% python3 -q
>>> import numpy as np
>>> from numpy import linalg as LA
>>> np.set_printoptions(precision=2, suppress=True, linewidth=100)
>>> def rd(a):
...     return np.round(a, 2) + 0
... 
>>> E = np.load("m.npy")
>>> rd(E)
array([[-0.2 ,  0.7 ,  0.05],
       [-0.6 , -0.2 , -0.59],
       [ 0.04,  0.19, -0.44],
       [-0.16,  0.57, -0.23],
       [-0.2 ,  0.25,  0.53],
       [-0.73, -0.21,  0.36]])
>>> M2 = E / LA.norm(E, axis=1, keepdims=True)
>>> C2 = M2 @ M2.T
>>> (np.abs(C2) > 0.9).astype(int)
array([[1, 0, 0, 1, 0, 0],
       [0, 1, 0, 0, 0, 0],
       [0, 0, 1, 0, 0, 0],
       [1, 0, 0, 1, 0, 0],
       [0, 0, 0, 0, 1, 0],
       [0, 0, 0, 0, 0, 1]])
>>> print(rd(LA.norm(M2, axis=1)))
[1. 1. 1. 1. 1. 1.]
>>> x = np.array([1, 4, 3])
>>> y = E @ x
>>> rd(LA.lstsq(E, y)[0])
array([1., 4., 3.])
>>> try:
...     LA.solve(E, y)
... except LA.LinAlgError as e:
...     print("failed:", e)
... 
failed: Last 2 dimensions of the array must be square
>>> rd(LA.pinv(E) @ E)
array([[1., 0., 0.],
       [0., 1., 0.],
       [0., 0., 1.]])
>>> rd(y)
array([ 2.75, -3.17, -0.54,  1.43,  2.4 , -0.52])
>>> rng = np.random.default_rng(112)
>>> y = y + 0.05 * rng.normal(size=6)
>>> rd(y)
array([ 2.69, -3.12, -0.57,  1.44,  2.35, -0.41])
>>> c, *_ = LA.lstsq(E, y)
>>> print(rd(E.T @ (y - E @ c)))
[0. 0. 0.]
>>> c.round()
array([1., 4., 3.])
>>> rd(c)
array([0.91, 3.91, 2.99])
>>> w1 = np.array([[0, -2, 3, -2], [-2, 0, 0, 2], [0, -1, 0, -2]])
>>> c = np.array([2, 2, -2, 2])
>>> H = np.maximum(E @ w1 + c, 0)
>>> LA.matrix_rank(H)
np.int64(3)
>>> cent = np.array([[-1, -1, -2], [-3, -1, 2], [1, -2, -2], [2, 2, 1]])
>>> print((H @ cent).round(6).argmax(axis=1))
[2 2 2 2 2 2]
>>> w1 @ cent
array([[  5,  -8, -12],
       [  6,   6,   6],
       [ -1,  -3,  -4]])
>>> F = np.array([[13, -2, 6, 4, -2, 10],
...     [-2, 6, 1, 2, -5, -4],
...     [6, 1, 5, 4, -2, 3],
...     [4, 2, 4, 4, -2, 2],
...     [-2, -5, -2, -2, 6, 1],
...     [10, -4, 3, 2, 1, 10]])
>>> evals, V = LA.eigh(F)
>>> np.abs(V[:, -1]).round(6).argmax()
np.int64(0)
>>> Uu, sigma, Vt = LA.svd(F, full_matrices=False)
>>> (sigma > 1e-8).sum()
np.int64(4)
>>> rd(Uu.T @ Uu)
array([[1., 0., 0., 0., 0., 0.],
       [0., 1., 0., 0., 0., 0.],
       [0., 0., 1., 0., 0., 0.],
       [0., 0., 0., 1., 0., 0.],
       [0., 0., 0., 0., 1., 0.],
       [0., 0., 0., 0., 0., 1.]])
>>> print(rd(Vt @ Vt.T))
[[1. 0. 0. 0. 0. 0.]
 [0. 1. 0. 0. 0. 0.]
 [0. 0. 1. 0. 0. 0.]
 [0. 0. 0. 1. 0. 0.]
 [0. 0. 0. 0. 1. 0.]
 [0. 0. 0. 0. 0. 1.]]
>>> print(rd(np.cumsum(sigma ** 2) / np.sum(sigma ** 2)))
[0.76 0.99 1.   1.   1.   1.  ]
>>> np.allclose(Uu * sigma @ Vt, F)
True
>>> rd(np.abs(Vt[0]))
array([0.7 , 0.13, 0.33, 0.24, 0.07, 0.57])
>>> rd(sigma)
array([25.78, 13.93,  3.21,  1.08,  0.  ,  0.  ])
>>> print(Uu.shape, sigma.shape, Vt.shape)
(6, 6) (6,) (6, 6)
>>> rd(np.sqrt((sigma ** 2).sum())), rd(LA.norm(F))
(np.float64(29.5), np.float64(29.5))
>>> np.abs(Uu[:, 0]).round(6).argmax()
np.int64(0)
